In [1]: import numpy as np

In [2]: from numpy import linalg as LA

In [3]: np.set_printoptions(precision=2, suppress=True, linewidth=120)

In [4]: F = np.load("block2.npy")

In [5]: print(F)
[[ -3  -3  -3  -3  -3  -3  -3  -3]
 [ -3  -6  -6  -6  -6  -6  -6  -6]
 [ -3  -6  -9  -9  -9  -9  -9  -9]
 [ -3  -6  -9 -12 -12 -12 -12 -12]
 [ -3  -6  -9 -12 -15 -15 -15 -15]
 [ -3  -6  -9 -12 -15 -18 -18 -18]
 [ -3  -6  -9 -12 -15 -18 -21 -21]
 [ -3  -6  -9 -12 -15 -18 -21 -24]]

In [6]: w, evecs = LA.eigh(F)

In [7]: print(np.unique(w.round(6) + 0, return_counts=True)[1])
[1 1 1 1 1 1 1 1]

In [8]: print((w > 1e-8).sum(), (w < -1e-8).sum())
0 8

In [9]: print(LA.svd(F, compute_uv=False))
[88.1  10.01  3.77  2.07  1.37  1.04  0.86  0.78]

In [10]: rng = np.random.default_rng(24634)

In [11]: z = rng.permutation(8)

In [12]: print(z)
[3 1 5 0 6 2 4 7]

In [13]: M2 = F[z][:, z]

In [14]: print(round(float(LA.det(M2)), 2), round(float(LA.det(F[z])), 2))
6561.0 -6561.0

In [15]: print(M2)
[[-12  -6 -12  -3 -12  -9 -12 -12]
 [ -6  -6  -6  -3  -6  -6  -6  -6]
 [-12  -6 -18  -3 -18  -9 -15 -18]
 [ -3  -3  -3  -3  -3  -3  -3  -3]
 [-12  -6 -18  -3 -21  -9 -15 -21]
 [ -9  -6  -9  -3  -9  -9  -9  -9]
 [-12  -6 -15  -3 -15  -9 -15 -15]
 [-12  -6 -18  -3 -21  -9 -15 -24]]

In [16]: M2 = F[0, 0] * F[1:] - np.outer(F[1:, 0], F[0])

In [17]: print(M2)
[[ 0  9  9  9  9  9  9  9]
 [ 0  9 18 18 18 18 18 18]
 [ 0  9 18 27 27 27 27 27]
 [ 0  9 18 27 36 36 36 36]
 [ 0  9 18 27 36 45 45 45]
 [ 0  9 18 27 36 45 54 54]
 [ 0  9 18 27 36 45 54 63]]

In [18]: print(LA.matrix_rank(M2), LA.matrix_rank(F))
7 8

In [19]: print(np.flatnonzero(~M2.round(6).any(axis=1)))
[]

In [20]: print(F[:, 0] / F[0, 0])
[1. 1. 1. 1. 1. 1. 1. 1.]

In [21]: print(np.diff(M2, axis=0))
[[0 0 9 9 9 9 9 9]
 [0 0 0 9 9 9 9 9]
 [0 0 0 0 9 9 9 9]
 [0 0 0 0 0 9 9 9]
 [0 0 0 0 0 0 9 9]
 [0 0 0 0 0 0 0 9]]

In [22]: print(LA.matrix_rank(M2))
7

In [23]: print(M2.mean(axis=0))
[ 0.    9.   16.71 23.14 28.29 32.14 34.71 36.  ]

In [24]: print(np.count_nonzero(M2))
49

In [25]: print(np.unravel_index(np.abs(M2).argmax(), M2.shape))
(np.int64(6), np.int64(7))

In [26]: w1 = np.array([[2, 0, -1, -1, 0, 0],
    ...:     [-1, -2, 1, -2, 0, -2],
    ...:     [1, 2, -2, 0, 1, -2],
    ...:     [0, 0, -2, 0, 0, 2],
    ...:     [-2, -2, 1, 0, 1, -1],
    ...:     [-1, 0, -1, 0, 1, 2],
    ...:     [-1, -1, -2, -1, 1, 0],
    ...:     [-2, 0, 0, -1, 1, -1]])

In [27]: coef = np.array([0, 2, 0, 3, 1, 0])

In [28]: H = np.maximum(F @ w1 + coef, 0)

In [29]: print(H)
[[ 12  11  18  18   0   6]
 [ 30  20  33  30   0  12]
 [ 45  23  51  36   0  12]
 [ 63  32  63  42   0   6]
 [ 81  41  69  48   0   6]
 [ 93  44  78  54   0   3]
 [102  47  84  60   0   6]
 [108  47  84  63   0   9]]

In [30]: print((H > 0).astype(int))
[[1 1 1 1 0 1]
 [1 1 1 1 0 1]
 [1 1 1 1 0 1]
 [1 1 1 1 0 1]
 [1 1 1 1 0 1]
 [1 1 1 1 0 1]
 [1 1 1 1 0 1]
 [1 1 1 1 0 1]]

In [31]: Z = np.array([[0, -2], [0, -2], [-3, -3], [-2, 1], [-2, 1], [0, 2]])

In [32]: print(w1 @ Z)
[[ 5 -2]
 [ 1 -3]
 [ 4 -3]
 [ 6 10]
 [-5  4]
 [ 1 10]
 [ 6 10]
 [ 0  2]]

In [33]: print(H @ Z)
[[ -90  -70]
 [-159 -145]
 [-225 -229]
 [-273 -325]
 [-303 -391]
 [-342 -448]
 [-372 -478]
 [-378 -481]]

In [34]: X = np.loadtxt("sample14.csv", delimiter=",")

In [35]: print(X)
[[ 20.   10.    8.   26.   16.   12.  -22. ]
 [ -0.5  -1.    1.   -0.5  -0.6   0.3   0.9]
 [ -0.7  -1.4   0.5   1.3  -0.5  -0.3  -0.1]
 [  1.4   0.6   0.8   0.    0.7  -0.9   0.6]
 [  0.2   1.3   0.6  -0.8   0.7  -1.5   1.3]
 [ -0.3  -0.4  -0.2   0.4   1.3  -0.1  -0.2]
 [ -0.4  -2.7   0.7   1.2   1.3  -1.1   0.6]
 [ -0.6  -0.3   2.    1.3  -0.2  -0.4  -0.8]
 [ -0.4   0.7  -0.3  -0.5   0.7  -0.5   1. ]
 [  1.8   0.    2.2  -2.1  -0.7  -1.1   0.1]]

In [36]: M2 = np.c_[X[:, :3] @ np.array([[0, 3, -3], [2, -3, 3], [3, 3, -2]]), np.array([3, 0, 3, 1, 2, 0, 3, 1, 0, 3])]

In [37]: print(M2)
[[ 44.   54.  -46.    3. ]
 [  1.    4.5  -3.5   0. ]
 [ -1.3   3.6  -3.1   3. ]
 [  3.6   4.8  -4.    1. ]
 [  4.4  -1.5   2.1   2. ]
 [ -1.4  -0.3   0.1   0. ]
 [ -3.3   9.   -8.3   3. ]
 [  5.4   5.1  -3.1   1. ]
 [  0.5  -4.2   3.9   0. ]
 [  6.6  12.   -9.8   3. ]]

In [38]: print(LA.norm(LA.qr(X)[0].T @ M2, axis=0) ** 2 / ((M2 ** 2).sum(axis=0) + 1e-12))
[1.  1.  1.  0.9]

In [39]: print(LA.matrix_rank(M2))
4

In [40]: print(LA.matrix_rank(np.c_[X, M2]))
8

In [41]: x0 = np.array([-7, 1, -1, -5, -1, -9, 6])

In [42]: print(X @ (2 * x0))
[-1048.     14.6    -1.8     2.     47.8    -3.4    11.2   -11.2    32.2    13.8]

In [43]: print((X @ x0).argmax())
4

In [44]: print((X * x0).sum(axis=1))
[-524.     7.3   -0.9    1.    23.9   -1.7    5.6   -5.6   16.1    6.9]

In [45]: print(np.einsum("ij,j->i", X, x0))
[-524.     7.3   -0.9    1.    23.9   -1.7    5.6   -5.6   16.1    6.9]

In [46]: q, R = LA.qr(X)

In [47]: print(round(abs(R[0, 0]), 2), round(LA.norm(X[:, 0]), 2))
20.17 20.17

In [48]: print(np.round(q.T @ q, 2) + 0)
[[1. 0. 0. 0. 0. 0. 0.]
 [0. 1. 0. 0. 0. 0. 0.]
 [0. 0. 1. 0. 0. 0. 0.]
 [0. 0. 0. 1. 0. 0. 0.]
 [0. 0. 0. 0. 1. 0. 0.]
 [0. 0. 0. 0. 0. 1. 0.]
 [0. 0. 0. 0. 0. 0. 1.]]

In [49]: print(q.shape, R.shape)
(10, 7) (7, 7)

In [50]: t = np.radians(135)

In [51]: R = np.eye(7)

In [52]: R[0, 0] = R[1, 1] = np.cos(t)

In [53]: R[0, 1], R[1, 0] = -np.sin(t), np.sin(t)

In [54]: print(R)
[[-0.71 -0.71  0.    0.    0.    0.    0.  ]
 [ 0.71 -0.71  0.    0.    0.    0.    0.  ]
 [ 0.    0.    1.    0.    0.    0.    0.  ]
 [ 0.    0.    0.    1.    0.    0.    0.  ]
 [ 0.    0.    0.    0.    1.    0.    0.  ]
 [ 0.    0.    0.    0.    0.    1.    0.  ]
 [ 0.    0.    0.    0.    0.    0.    1.  ]]

In [55]: M2 = X @ R.T

In [56]: print(np.allclose(LA.norm(X, axis=1), LA.norm(M2, axis=1)))
True

In [57]: print(np.allclose(X @ X.T, M2 @ M2.T))
True

In [58]: print(round(LA.det(R), 2), round(float(np.trace(R)), 2))
1.0 3.59

In [59]: hat = X @ LA.solve(X.T @ X, X.T)

In [60]: print(round(float(np.trace(hat)), 2))
7.0

In [61]: feats = np.load("dump.npy")

In [62]: print(feats)
[[-5  0  0  0  0  0]
 [ 3 -5  0  0  0  0]
 [ 3  0  0  0  0  0]
 [ 0  0 -5  0  0  0]
 [ 0  0  3 -5  0  0]
 [ 0  0  3  0  0  0]
 [ 0  0  0  0 -5  0]
 [ 0  0  0  0  3 -5]
 [ 0  0  0  0  3  0]]

In [63]: def softmax(z):
    ...:     e = np.exp(z - z.max(axis=-1, keepdims=True))
    ...:     return e / e.sum(axis=-1, keepdims=True)
    ...: 

In [64]: print(np.round(softmax(feats[3]), 2) + 0)
[0.2 0.2 0.  0.2 0.2 0.2]

In [65]: print(softmax(feats).sum(axis=1))
[1. 1. 1. 1. 1. 1. 1. 1. 1.]

In [66]: print(np.round(softmax(10 * feats[3]), 2) + 0)
[0.2 0.2 0.  0.2 0.2 0.2]

In [67]: att = feats @ feats.T / np.sqrt(6)

In [68]: print(np.round(softmax(att + np.triu(np.full(att.shape, -np.inf), 1)), 2) + 0)
[[1.   0.   0.   0.   0.   0.   0.   0.   0.  ]
 [0.   1.   0.   0.   0.   0.   0.   0.   0.  ]
 [0.   0.5  0.5  0.   0.   0.   0.   0.   0.  ]
 [0.   0.   0.   1.   0.   0.   0.   0.   0.  ]
 [0.   0.   0.   0.   1.   0.   0.   0.   0.  ]
 [0.01 0.01 0.01 0.   0.48 0.48 0.   0.   0.  ]
 [0.   0.   0.   0.   0.   0.   1.   0.   0.  ]
 [0.   0.   0.   0.   0.   0.   0.   1.   0.  ]
 [0.01 0.01 0.01 0.01 0.01 0.01 0.   0.46 0.46]]

In [69]: print(np.round(softmax(att)[3] @ feats, 2) + 0)
[ 0.  0. -5.  0.  0.  0.]

In [70]: print(softmax(att).round(6).argmax(axis=1))
[0 1 1 3 4 4 6 7 7]

In [71]: M2 = np.array([[-1, 0, 0, 2, -1],
    ...:     [1, 2, -1, 1, 0],
    ...:     [-2, 1, 2, -1, 0],
    ...:     [-2, 0, 0, 1, 1],
    ...:     [2, -2, -2, 0, 2]])

In [72]: Z = np.array([[-3, 1, -2], [2, -3, -3], [2, -2, 2]])

In [73]: W0 = np.block([[M2, np.array([[-9, 4, 5], [8, -4, -6], [0, 6, 7], [-9, -1, 4], [6, -5, -8]])], [np.zeros((3, 5)), Z]])

In [74]: print(W0)
[[-1.  0.  0.  2. -1. -9.  4.  5.]
 [ 1.  2. -1.  1.  0.  8. -4. -6.]
 [-2.  1.  2. -1.  0.  0.  6.  7.]
 [-2.  0.  0.  1.  1. -9. -1.  4.]
 [ 2. -2. -2.  0.  2.  6. -5. -8.]
 [ 0.  0.  0.  0.  0. -3.  1. -2.]
 [ 0.  0.  0.  0.  0.  2. -3. -3.]
 [ 0.  0.  0.  0.  0.  2. -2.  2.]]

In [75]: M2 = np.array([[2, 1, 5],
    ...:     [1, 4, 0],
    ...:     [5, 1, 5],
    ...:     [5, 5, 4],
    ...:     [1, 0, 1],
    ...:     [1, 5, 3],
    ...:     [0, 1, 5],
    ...:     [3, 1, 0]])

In [76]: print(W0 @ M2)
[[ 13. -27.  -5.]
 [ -6.  43.   8.]
 [ 23.  12.  26.]
 [  5. -39. -37.]
 [-24.   9.  -5.]
 [ -9. -16.  -4.]
 [ -7.   4.  -9.]
 [  8.  10.  -4.]]

In [77]: print(LA.matrix_rank(np.vstack([W0, M2.T])))
8

In [78]: print(np.einsum("ij->j", W0))
[-2.  1. -1.  3.  2. -3. -4. -1.]

In [79]: print(np.einsum("ik,kj->ji", W0, M2))
[[ 13.  -6.  23.   5. -24.  -9.  -7.   8.]
 [-27.  43.  12. -39.   9. -16.   4.  10.]
 [ -5.   8.  26. -37.  -5.  -4.  -9.  -4.]]

In [80]: print(np.vstack([W0, M2.T]).shape)
(11, 8)

In [81]: Uu, sv, Vt = LA.svd(W0)

In [82]: print(sv)
[22.44  9.74  4.76  3.23  2.1   1.66  0.62  0.05]

In [83]: M2 = Uu[:, :7] @ np.diag(sv[:7]) @ Vt[:7]

In [84]: print(round(np.abs(W0 - M2).max(), 2))
0.03

In [85]: print(round(LA.norm(W0 - M2) / LA.norm(W0), 2))
0.0

In [86]: print(LA.matrix_rank(M2))
7

In [87]: print(M2.round(2) + 0)
[[-1.    0.    0.    2.   -1.   -9.    4.    5.  ]
 [ 1.    2.   -1.    1.    0.    8.   -4.   -6.  ]
 [-2.    1.    1.99 -1.    0.    0.    6.    7.  ]
 [-2.    0.    0.    1.    1.   -9.   -1.    4.  ]
 [ 2.   -2.   -2.    0.    2.    6.   -5.   -8.  ]
 [-0.02  0.   -0.03 -0.01 -0.01 -3.    1.   -2.  ]
 [ 0.    0.    0.    0.    0.    2.   -3.   -3.  ]
 [-0.02  0.   -0.03 -0.01 -0.01  2.   -2.    2.  ]]

In [88]: w1 = np.array([[5, 4, 7, 9, 8, 3],
    ...:     [2, 9, 6, 5, 0, 3],
    ...:     [0, 0, 8, 9, 5, 9],
    ...:     [9, 4, 3, 0, 0, 8],
    ...:     [7, 5, 9, 7, 4, 3],
    ...:     [2, 2, 7, 8, 0, 6],
    ...:     [2, 9, 2, 4, 3, 3],
    ...:     [4, 5, 3, 1, 0, 6]])

In [89]: coef = np.array([-1, 1, -1, 3, 3, -2])

In [90]: H = np.maximum(W0 @ w1 + coef, 0)

In [91]: print(H)
[[15. 43.  0.  0.  3.  0.]
 [ 1.  0. 43. 55.  0.  6.]
 [22. 87. 37. 39. 15. 65.]
 [ 1.  0.  0.  0.  0.  0.]
 [ 0.  0. 11. 27.  2.  0.]
 [ 0.  0.  0.  0.  6.  0.]
 [ 0.  0.  0.  4.  0.  0.]
 [ 7.  0. 15. 13.  0. 16.]]

In [92]: print(LA.matrix_rank(H))
6

In [93]: print((H > 0).mean(axis=0))
[0.62 0.25 0.5  0.62 0.5  0.38]

In [94]: Z = np.array([[1, -1, 0],
    ...:     [-1, 2, -2],
    ...:     [2, -1, -2],
    ...:     [1, 2, -1],
    ...:     [-1, 1, 0],
    ...:     [-2, -2, -1]])

In [95]: print((H @ Z).round(6).argmax(axis=1))
[1 0 1 0 0 1 1 0]

In [96]: print(w1 @ Z)
[[ 10  16 -34]
 [  4  14 -38]
 [  2  -3 -34]
 [ -5 -20 -22]
 [ 17   6 -38]
 [ 10  -1 -32]
 [ -8  19 -29]
 [ -6  -7 -23]]

In [97]: print(H @ Z)
[[ -31.   74.  -86.]
 [ 130.   54. -147.]
 [ -97.   78. -352.]
 [   1.   -1.    0.]
 [  47.   45.  -49.]
 [  -6.    6.    0.]
 [   4.    8.   -4.]
 [  18.  -28.  -59.]]

In [98]: t = np.radians(15)

In [99]: R = np.eye(8)

In [100]: R[4, 4] = R[3, 3] = np.cos(t)

In [101]: R[4, 3], R[3, 4] = -np.sin(t), np.sin(t)

In [102]: print(R)
[[ 1.    0.    0.    0.    0.    0.    0.    0.  ]
 [ 0.    1.    0.    0.    0.    0.    0.    0.  ]
 [ 0.    0.    1.    0.    0.    0.    0.    0.  ]
 [ 0.    0.    0.    0.97  0.26  0.    0.    0.  ]
 [ 0.    0.    0.   -0.26  0.97  0.    0.    0.  ]
 [ 0.    0.    0.    0.    0.    1.    0.    0.  ]
 [ 0.    0.    0.    0.    0.    0.    1.    0.  ]
 [ 0.    0.    0.    0.    0.    0.    0.    1.  ]]

In [103]: M2 = W0 @ R.T

In [104]: print(round(LA.det(R), 2), round(float(np.trace(R)), 2))
1.0 7.93

In [105]: print(M2)
[[-1.    0.    0.    1.67 -1.48 -9.    4.    5.  ]
 [ 1.    2.   -1.    0.97 -0.26  8.   -4.   -6.  ]
 [-2.    1.    2.   -0.97  0.26  0.    6.    7.  ]
 [-2.    0.    0.    1.22  0.71 -9.   -1.    4.  ]
 [ 2.   -2.   -2.    0.52  1.93  6.   -5.   -8.  ]
 [ 0.    0.    0.    0.    0.   -3.    1.   -2.  ]
 [ 0.    0.    0.    0.    0.    2.   -3.   -3.  ]
 [ 0.    0.    0.    0.    0.    2.   -2.    2.  ]]

In [106]: print(np.allclose(W0 @ W0.T, M2 @ M2.T))
True

In [107]: print(np.allclose(LA.norm(W0, axis=1), LA.norm(M2, axis=1)))
True
